$ python3 -q
>>> import numpy as np
>>> np.set_printoptions(precision=2, suppress=True, linewidth=120)
>>> E = np.load("out18.npy")
>>> E
array([[  6.59,   7.39,  14.32,  -6.41],
       [  3.77,   5.02,   8.41,  -6.64],
       [  0.82,   0.71,   0.12,  -3.55],
       [  0.61,   0.14,  -0.43,  -2.09],
       [  0.38,  -0.06,  -0.37,  -0.93],
       [ -0.09,   0.03,   0.09,   0.14],
       [ -0.14,   0.05,   0.14,   0.21],
       [-22.48,   8.48,   3.99,  -7.62],
       [-33.77,  11.78,   2.78, -14.4 ],
       [-37.23,  12.73,   2.25, -16.55]])
>>> # rank 3
>>> t = np.radians(36)
>>> Rm = np.eye(4)
>>> Rm[3, 3] = Rm[2, 2] = np.cos(t)
>>> Rm[3, 2], Rm[2, 3] = -np.sin(t), np.sin(t)
>>> Rm
array([[ 1.  ,  0.  ,  0.  ,  0.  ],
       [ 0.  ,  1.  ,  0.  ,  0.  ],
       [ 0.  ,  0.  ,  0.81,  0.59],
       [ 0.  ,  0.  , -0.59,  0.81]])
>>> out = E @ Rm.T
>>> np.allclose(E @ E.T, out @ out.T)
True
>>> round(np.linalg.det(Rm), 2), round(float(np.trace(Rm)), 2)
(np.float64(1.0), 3.62)
>>> np.allclose(np.linalg.norm(E, axis=1), np.linalg.norm(out, axis=1))
True
>>> rng = np.random.default_rng(884116)
>>> data = np.eye(3, dtype=int)[rng.permutation(3)] * np.array([1, -2, 2])
>>> data
array([[ 0,  0,  2],
       [ 0, -2,  0],
       [ 1,  0,  0]])
>>> # splits into 2 blocks
>>> r0 = np.array([2, 1, 2])
>>> out = data + np.outer(r0, np.eye(3)[2])
>>> np.linalg.matrix_rank(np.linalg.inv(out) - np.linalg.inv(data), tol=1e-8)
np.int64(1)
>>> round(np.linalg.det(out) / np.linalg.det(data), 2), round(float(1 + np.linalg.solve(data, r0)[2]), 2)
(np.float64(2.0), 2.0)
>>> r0 = np.array([0, 1])
>>> np.cross(data[0, :3], data[1, :3])
array([4, 0, 0])
>>> np.polyval(r0, data[0])
array([1, 1, 1])
>>> out = E / np.sqrt((E ** 2).mean(axis=1, keepdims=True))
>>> np.linalg.matrix_rank(E - E.mean(axis=1, keepdims=True))
np.int64(3)
>>> out[8]
array([-1.75,  0.61,  0.14, -0.74])
>>> (np.linalg.matrix_power((data != 0) + (data.T != 0) + np.eye(3), 3) > 0).astype(int)
array([[1, 0, 1],
       [0, 1, 0],
       [1, 0, 1]])
>>> (data != 0).astype(int)
array([[0, 0, 1],
       [0, 1, 0],
       [1, 0, 0]])
>>> round(float(np.linalg.det(data)), 2)
4.0
>>> data @ data
array([[2, 0, 0],
       [0, 4, 0],
       [0, 0, 2]])
